% ipython --no-banner

In [1]: import numpy as np

In [2]: from numpy import linalg as LA

In [3]: np.set_printoptions(suppress=True, linewidth=160)

In [4]: def tidy(a):
   ...:     return np.round(a, 3) + 0
   ...: 

In [5]: r0 = np.array([3, 0, 1, 5, 0, 4, 1, 3]) + 0.5

In [6]: F = np.eye(8) - 2 * np.outer(r0, r0) / (r0 @ r0)

In [7]: tidy(F)
Out[7]: 
array([[ 0.694, -0.044, -0.131, -0.481, -0.044, -0.394, -0.131, -0.306],
       [-0.044,  0.994, -0.019, -0.069, -0.006, -0.056, -0.019, -0.044],
       [-0.131, -0.019,  0.944, -0.206, -0.019, -0.169, -0.056, -0.131],
       [-0.481, -0.069, -0.206,  0.244, -0.069, -0.619, -0.206, -0.481],
       [-0.044, -0.006, -0.019, -0.069,  0.994, -0.056, -0.019, -0.044],
       [-0.394, -0.056, -0.169, -0.619, -0.056,  0.494, -0.169, -0.394],
       [-0.131, -0.019, -0.056, -0.206, -0.019, -0.169,  0.944, -0.131],
       [-0.306, -0.044, -0.131, -0.481, -0.044, -0.394, -0.131,  0.694]])

In [8]: q, Rm = LA.qr(F)

In [9]: np.trace(q @ q.T)
Out[9]: np.float64(8.0)

In [10]: tidy(abs(Rm[0, 0])), tidy(LA.norm(F[:, 0]))
Out[10]: (np.float64(1.0), np.float64(1.0))

In [11]: Y = np.array([[2, 2, 2, 0, 0, 2, 1, 2, 1, 2, 0],
    ...:     [0, 2, 1, 1, 1, 1, 0, 0, 0, 0, 0],
    ...:     [1, 0, 1, 0, 0, 2, 1, 2, 0, 0, 0],
    ...:     [1, 2, 2, 0, 0, 1, 1, 0, 2, 2, 2],
    ...:     [2, 1, 2, 1, 1, 0, 0, 0, 0, 0, 2],
    ...:     [1, 1, 2, 1, 1, 0, 1, 2, 2, 1, 1]])

In [12]: K = Y.T @ Y

In [13]: K
Out[13]: 
array([[11,  9, 13,  3,  3,  7,  5,  8,  6,  7,  7],
       [ 9, 14, 14,  4,  4,  8,  5,  6,  8,  9,  7],
       [13, 14, 18,  5,  5,  9,  7, 10, 10, 10, 10],
       [ 3,  4,  5,  3,  3,  1,  1,  2,  2,  1,  3],
       [ 3,  4,  5,  3,  3,  1,  1,  2,  2,  1,  3],
       [ 7,  8,  9,  1,  1, 10,  5,  8,  4,  6,  2],
       [ 5,  5,  7,  1,  1,  5,  4,  6,  5,  5,  3],
       [ 8,  6, 10,  2,  2,  8,  6, 12,  6,  6,  2],
       [ 6,  8, 10,  2,  2,  4,  5,  6,  9,  8,  6],
       [ 7,  9, 10,  1,  1,  6,  5,  6,  8,  9,  5],
       [ 7,  7, 10,  3,  3,  2,  3,  2,  6,  5,  9]])

In [14]: ev, evecs = LA.eigh(K)

In [15]: tidy(ev)
Out[15]: array([ 0.   ,  0.   ,  0.   ,  0.   ,  0.   ,  1.311,  3.709,  5.442,  6.883, 12.324, 72.33 ])

In [16]: tidy(ev.sum()), np.trace(K)
Out[16]: (np.float64(102.0), np.int64(102))

In [17]: tidy(np.abs(evecs[:, -1]))
Out[17]: array([0.353, 0.393, 0.492, 0.118, 0.118, 0.276, 0.21 , 0.3  , 0.293, 0.304, 0.251])

In [18]: tidy(LA.svd(K, compute_uv=False))
Out[18]: array([72.33 , 12.324,  6.883,  5.442,  3.709,  1.311,  0.   ,  0.   ,  0.   ,  0.   ,  0.   ])
